% ipython --no-banner

In [1]: import numpy as np

In [2]: from numpy import linalg as LA

In [3]: np.set_printoptions(suppress=True, linewidth=140)

In [4]: rd = lambda a: np.round(a, 3) + 0

In [5]: arr = np.load("x.npy")

In [6]: arr
Out[6]: 
array([[ 1.8,  0.7, -0.9,  1.2],
       [-1.4,  1.9,  1. ,  2.5],
       [ 0.5,  0.7, -0.1,  0.9],
       [ 0.7, -0.7,  0.1,  0.6],
       [-1. ,  1.1,  1.7,  0.5]])

In [7]: x = np.array([3, 5, 4, 4])

In [8]: rhs = arr @ x

In [9]: coef, lr = np.zeros(4), 1 / LA.norm(arr, 2) ** 2

In [10]: for i in range(30):
    ...:     coef -= lr * arr.T @ (arr @ coef - rhs)
    ...:     if i % 10 == 0: print(i, round(LA.norm(arr @ coef - rhs), 3))
    ...: 
0 6.526
10 2.428
20 1.516

In [11]: rd(coef)
Out[11]: array([2.341, 4.646, 3.255, 4.39 ])

In [12]: rd(LA.cond(arr))
Out[12]: np.float64(4.72)

In [13]: other = arr / np.sqrt((arr ** 2).mean(axis=1, keepdims=True))

In [14]: rd(other[2])
Out[14]: array([ 0.801,  1.121, -0.16 ,  1.441])

In [15]: t = np.radians(120)

In [16]: r_ = np.eye(4)

In [17]: r_[3, 3] = r_[0, 0] = np.cos(t)

In [18]: r_[3, 0], r_[0, 3] = -np.sin(t), np.sin(t)

In [19]: rd(r_)
Out[19]: 
array([[-0.5  ,  0.   ,  0.   ,  0.866],
       [ 0.   ,  1.   ,  0.   ,  0.   ],
       [ 0.   ,  0.   ,  1.   ,  0.   ],
       [-0.866,  0.   ,  0.   , -0.5  ]])

In [20]: other = arr @ r_.T

In [21]: rd(np.abs(other - arr).max(axis=0))
Out[21]: array([4.265, 0.   , 0.   , 3.359])

In [22]: rd(other)
Out[22]: 
array([[ 0.139,  0.7  , -0.9  , -2.159],
       [ 2.865,  1.9  ,  1.   , -0.038],
       [ 0.529,  0.7  , -0.1  , -0.883],
       [ 0.17 , -0.7  ,  0.1  , -0.906],
       [ 0.933,  1.1  ,  1.7  ,  0.616]])

In [23]: np.allclose(LA.norm(arr, axis=1), LA.norm(other, axis=1))
Out[23]: True

In [24]: rd(LA.det(r_)), rd(np.trace(r_))
Out[24]: (np.float64(1.0), np.float64(1.0))

In [25]: other = np.array([[2, 2], [2, 2]])

In [26]: W2 = np.array([[9, 2, 7], [1, 3, 5], [0, 2, 1]])

In [27]: mat = np.kron(other, W2)

In [28]: mat
Out[28]: 
array([[18,  4, 14, 18,  4, 14],
       [ 2,  6, 10,  2,  6, 10],
       [ 0,  4,  2,  0,  4,  2],
       [18,  4, 14, 18,  4, 14],
       [ 2,  6, 10,  2,  6, 10],
       [ 0,  4,  2,  0,  4,  2]])

In [29]: np.abs(np.diag(LA.qr(mat)[1])) > 1e-9
Out[29]: array([ True,  True,  True, False, False, False])

In [30]: np.allclose(mat[:-1].T @ LA.lstsq(mat[:-1].T, mat[-1])[0], mat[-1])
Out[30]: True

In [31]: rd(LA.norm(arr, axis=1))
Out[31]: array([2.445, 3.581, 1.249, 1.162, 2.313])

In [32]: rd(LA.norm(arr) ** 2 / LA.norm(arr, 2) ** 2)
Out[32]: np.float64(1.585)

In [33]: rd(LA.norm(arr, 2))
Out[33]: np.float64(4.131)

In [34]: rd(LA.norm(arr, 1)), rd(LA.norm(arr, np.inf))
Out[34]: (np.float64(5.7), np.float64(6.8))

In [35]: LA.norm(arr, axis=1).argmax()
Out[35]: np.int64(1)

In [36]: rd(LA.norm(arr[3] - arr[2]))
Out[36]: np.float64(1.459)

In [37]: (mat + mat.T) / 2
Out[37]: 
array([[18.,  3.,  7., 18.,  3.,  7.],
       [ 3.,  6.,  7.,  3.,  6.,  7.],
       [ 7.,  7.,  2.,  7.,  7.,  2.],
       [18.,  3.,  7., 18.,  3.,  7.],
       [ 3.,  6.,  7.,  3.,  6.,  7.],
       [ 7.,  7.,  2.,  7.,  7.,  2.]])

In [38]: rd(np.sort(np.abs(LA.eigvals(mat))))
Out[38]: array([ 0.   ,  0.   ,  0.   ,  4.681, 18.051, 38.63 ])

In [39]: rd(LA.det(mat))
Out[39]: np.float64(0.0)

In [40]: rd(np.abs(LA.eigvals(mat)).max())
Out[40]: np.float64(38.63)

In [41]: LA.matrix_power(mat, 3)
Out[41]: 
array([[25120, 14080, 27232, 25120, 14080, 27232],
       [ 4128,  4512,  6912,  4128,  4512,  6912],
       [  832,  1600,  2080,   832,  1600,  2080],
       [25120, 14080, 27232, 25120, 14080, 27232],
       [ 4128,  4512,  6912,  4128,  4512,  6912],
       [  832,  1600,  2080,   832,  1600,  2080]])

In [42]: LA.determinant(mat)
Traceback (most recent call last):
  Cell In[42], line 1
    LA.determinant(mat)
AttributeError: module 'numpy.linalg' has no attribute 'determinant'


In [43]: np.allclose(mat @ mat.T, mat.T @ mat)
Out[43]: False

In [44]: x = np.array([2, 0, 3, 0, 1, 2])

In [45]: h = np.maximum(mat @ x, 0)

In [46]: np.flatnonzero(h > 1e-9)
Out[46]: array([0, 1, 2, 3, 4, 5])

In [47]: LA.matrix_rank(mat, rtol=0.1)
Out[47]: np.int64(2)

In [48]: LA.cond(mat) > 100
Out[48]: np.True_

In [49]: X = np.loadtxt("test5.csv", delimiter=",")

In [50]: X
Out[50]: 
array([[ -1.67 ,   3.89 ,   0.758,   2.022],
       [ -1.652,   1.217,  -0.337,   0.976],
       [ -5.266,  -0.13 ,   0.192,  -1.15 ],
       [  2.161,  -2.437,   0.345,  -0.088],
       [  0.918,   1.27 ,  -0.942,  -0.705],
       [ -3.375,   1.196,  -0.215,  -0.165],
       [ -0.364,   4.384,  -0.084,  -0.54 ],
       [  9.379,   1.687,  -1.08 ,   1.175],
       [  0.472,  -0.534,  -0.416,  -1.714],
       [  3.681,  -1.159,   0.021,  -1.815],
       [-10.09 ,  -0.379,   0.197,  -0.614],
       [  7.012,   1.609,   0.705,   0.435],
       [  1.143,  -0.631,  -0.389,   0.557],
       [  0.31 ,   3.809,   0.112,   1.017],
       [ -3.552,  -2.908,  -0.308,  -0.491],
       [ -6.048,   0.287,  -0.279,  -1.855],
       [ -9.957,  -1.158,   0.182,  -0.109],
       [  3.192,  -3.589,   1.067,  -0.044],
       [  4.004,  -0.241,   0.276,  -0.559],
       [ -3.23 ,   2.17 ,   0.729,   0.139],
       [  3.208,  -2.131,  -1.758,  -1.408]])

In [51]: Ac = (X - X.mean(axis=0)) / X.std(axis=0)

In [52]: np.argwhere(np.abs(Ac) > 2)
Out[52]: 
array([[ 0,  3],
       [ 7,  0],
       [20,  2]])

In [53]: coef = LA.lstsq(np.delete(Ac, 0, axis=1), Ac[:, 0])[0]

In [54]: np.abs(coef).argmax()
Out[54]: np.int64(2)

In [55]: rd(coef)
Out[55]: array([-0.094, -0.259,  0.303])

In [56]: Ac = X - X.mean(axis=0)

In [57]: V = LA.svd(Ac)[2][:2]

In [58]: other = Ac - Ac @ V.T @ V

In [59]: rd(other.std(axis=0))
Out[59]: array([0.029, 0.224, 0.631, 0.823])

In [60]: rd(np.cov(Ac @ V.T, rowvar=False))
Out[60]: 
array([[24.818,  0.   ],
       [ 0.   ,  5.135]])

In [61]: rd(LA.norm(other) / LA.norm(Ac))
Out[61]: np.float64(0.195)

In [62]: z = X[:, 1] > np.median(X[:, 1])

In [63]: f = X[z].mean(axis=0) - X[~z].mean(axis=0)

In [64]: np.argsort(-np.abs(f).round(6), kind="stable")
Out[64]: array([1, 0, 3, 2])

In [65]: z.astype(int)
Out[65]: array([1, 1, 0, 0, 1, 1, 1, 1, 0, 0, 0, 1, 0, 1, 0, 1, 0, 0, 0, 1, 0])

In [66]: C2 = np.cov(X, rowvar=False)

In [67]: rd(np.corrcoef(X.T))
Out[67]: 
array([[ 1.   ,  0.028, -0.18 ,  0.185],
       [ 0.028,  1.   ,  0.081,  0.47 ],
       [-0.18 ,  0.081,  1.   ,  0.285],
       [ 0.185,  0.47 ,  0.285,  1.   ]])

In [68]: rd(LA.eigvalsh(C2)[::-1])
Out[68]: array([24.818,  5.135,  0.841,  0.342])

In [69]: rd(X.std(axis=0))
Out[69]: array([4.856, 2.151, 0.647, 1.013])

In [70]: np.median(X, axis=0)
Out[70]: array([ 0.31 , -0.13 ,  0.021, -0.165])

In [71]: C2.shape
Out[71]: (4, 4)

In [72]: rd(np.corrcoef(X[:, 1], X[:, 0])[0, 1])
Out[72]: np.float64(0.028)

In [73]: rd(C2)
Out[73]: 
array([[24.759,  0.303, -0.593,  0.956],
       [ 0.303,  4.859,  0.118,  1.075],
       [-0.593,  0.118,  0.44 ,  0.196],
       [ 0.956,  1.075,  0.196,  1.078]])

In [74]: rng = np.random.default_rng(99)

In [75]: z = rng.integers(0, 2, 3)

In [76]: K = np.array([[-4, 7, 0], [-1, -4, 2], [-8, 0, -4]]) * (z[:, None] == z)

In [77]: K
Out[77]: 
array([[-4,  7,  0],
       [-1, -4,  2],
       [-8,  0, -4]])

In [78]: z = rng.permutation(3)

In [79]: other = K[:, z] * rng.choice([-1, 1], 3)

In [80]: other
Out[80]: 
array([[ 0, -4,  7],
       [ 2, -1, -4],
       [-4, -8,  0]])

In [81]: left, _, vt = LA.svd(K.T @ other)

In [82]: z
Out[82]: array([2, 0, 1])

In [83]: rd(LA.lstsq(K, other)[0])
Out[83]: 
array([[0., 1., 0.],
       [0., 0., 1.],
       [1., 0., 0.]])

In [84]: t = np.radians(36)

In [85]: r_ = np.eye(3)

In [86]: r_[1, 1] = r_[0, 0] = np.cos(t)

In [87]: r_[1, 0], r_[0, 1] = -np.sin(t), np.sin(t)

In [88]: rd(r_)
Out[88]: 
array([[ 0.809,  0.588,  0.   ],
       [-0.588,  0.809,  0.   ],
       [ 0.   ,  0.   ,  1.   ]])

In [89]: other = K @ r_.T

In [90]: np.allclose(K @ K.T, other @ other.T)
Out[90]: True

In [91]: rd(LA.det(r_)), rd(np.trace(r_))
Out[91]: (np.float64(1.0), np.float64(2.618))

In [92]: rd(np.abs(other - K).max(axis=0))
Out[92]: array([4.878, 4.702, 0.   ])

In [93]: np.allclose(LA.norm(K, axis=1), LA.norm(other, axis=1))
Out[93]: True

In [94]: z = rng.permutation(3)

In [95]: z
Out[95]: array([1, 2, 0])

In [96]: other = K[z][:, z]

In [97]: rd(LA.det(other)), rd(LA.det(K[z]))
Out[97]: (np.float64(-204.0), np.float64(-204.0))

In [98]: np.allclose(other, K)
Out[98]: False

In [99]: other
Out[99]: 
array([[-4,  2, -1],
       [ 0, -4, -8],
       [ 7,  0, -4]])

In [100]: np.diag(other)
Out[100]: array([-4, -4, -4])

In [101]: f = np.array([5, -4, -5])

In [102]: other = K + np.outer(f, np.eye(3)[2])

In [103]: LA.matrix_rank(LA.inv(other) - LA.inv(K), tol=1e-8)
Out[103]: np.int64(1)

In [104]: rd(LA.det(other) / LA.det(K)), rd(1 + LA.solve(K, f)[2])
Out[104]: (np.float64(1.25), np.float64(1.25))

In [105]: np.unravel_index(np.abs(K).argmax(), K.shape)
Out[105]: (np.int64(2), np.int64(0))

In [106]: rd(LA.svd(K, compute_uv=False))
Out[106]: array([10.396,  7.089,  2.768])

In [107]: LA.rank(K)
Traceback (most recent call last):
  Cell In[107], line 1
    LA.rank(K)
AttributeError: module 'numpy.linalg' has no attribute 'rank'


In [108]: rd(K.mean(axis=0))
Out[108]: array([-4.333,  1.   , -0.667])

In [109]: J = np.eye(4, dtype=int)[rng.permutation(4)]

In [110]: J
Out[110]: 
array([[0, 1, 0, 0],
       [0, 0, 0, 1],
       [1, 0, 0, 0],
       [0, 0, 1, 0]])

In [111]: LA.matrix_power(J, 2)
Out[111]: 
array([[0, 0, 0, 1],
       [0, 0, 1, 0],
       [0, 1, 0, 0],
       [1, 0, 0, 0]])

In [112]: rd(np.sort(np.abs(LA.eigvals(J)))[::-1])
Out[112]: array([1., 1., 1., 1.])

In [113]: p = np.eye(4)[0]

In [114]: for _ in range(4):
     ...:     p = p @ J
     ...:     print(p.round(3))
     ...: 
[0. 1. 0. 0.]
[0. 0. 0. 1.]
[0. 0. 1. 0.]
[1. 0. 0. 0.]

In [115]: other = J ** -1
Traceback (most recent call last):
  Cell In[115], line 1
    other = J ** -1
ValueError: Integers to negative integer powers are not allowed.


In [116]: other = LA.inv(J)

In [117]: other
Out[117]: 
array([[0., 0., 1., 0.],
       [1., 0., 0., 0.],
       [0., 0., 0., 1.],
       [0., 1., 0., 0.]])

In [118]: rd(LA.inv(other))
Out[118]: 
array([[0., 1., 0., 0.],
       [0., 0., 0., 1.],
       [1., 0., 0., 0.],
       [0., 0., 1., 0.]])

In [119]: rd(LA.det(J) * other)
Out[119]: 
array([[ 0.,  0., -1.,  0.],
       [-1.,  0.,  0.,  0.],
       [ 0.,  0.,  0., -1.],
       [ 0., -1.,  0.,  0.]])

In [120]: np.allclose(other, J.T)
Out[120]: True

In [121]: x = np.array([5, 8, 4, 8])

In [122]: rd(np.sort(np.abs(np.degrees(np.angle(LA.eigvals(J))))))
Out[122]: array([  0.,  90.,  90., 180.])

In [123]: rd(LA.norm(x)), rd(LA.norm(J @ x))
Out[123]: (np.float64(13.0), np.float64(13.0))

In [124]: rd(np.abs(LA.eigvals(J)))
Out[124]: array([1., 1., 1., 1.])

In [125]: J - J[0]
Out[125]: 
array([[ 0,  0,  0,  0],
       [ 0, -1,  0,  1],
       [ 1, -1,  0,  0],
       [ 0, -1,  1,  0]])

In [126]: np.diff(J, axis=0)
Out[126]: 
array([[ 0, -1,  0,  1],
       [ 1,  0,  0, -1],
       [-1,  0,  1,  0]])

In [127]: rd(LA.norm(J))
Out[127]: np.float64(2.0)

In [128]: np.abs(J).max()
Out[128]: np.int64(1)

In [129]: np.zeros(4, 4)
Traceback (most recent call last):
  Cell In[129], line 1
    np.zeros(4, 4)
TypeError: Cannot interpret '4' as a data type


In [130]: J[:, 4]
Traceback (most recent call last):
  Cell In[130], line 1
    J[:, 4]
IndexError: index 4 is out of bounds for axis 1 with size 4


In [131]: J.mean(axis=0)
Out[131]: array([0.25, 0.25, 0.25, 0.25])

In [132]: J.shape
Out[132]: (4, 4)

In [133]: J.sum(axis=1)
Out[133]: array([1, 1, 1, 1])

In [134]: z = rng.permutation(4)

In [135]: z
Out[135]: array([2, 3, 1, 0])

In [136]: other = J[z][:, z]

In [137]: rd(np.sort(np.abs(LA.eigvals(other))))
Out[137]: array([1., 1., 1., 1.])

In [138]: np.trace(other)
Out[138]: np.int64(0)

In [139]: other
Out[139]: 
array([[0, 0, 0, 1],
       [1, 0, 0, 0],
       [0, 1, 0, 0],
       [0, 0, 1, 0]])

In [140]: np.allclose(other, J)
Out[140]: False

In [141]: np.diag(other)
Out[141]: array([0, 0, 0, 0])
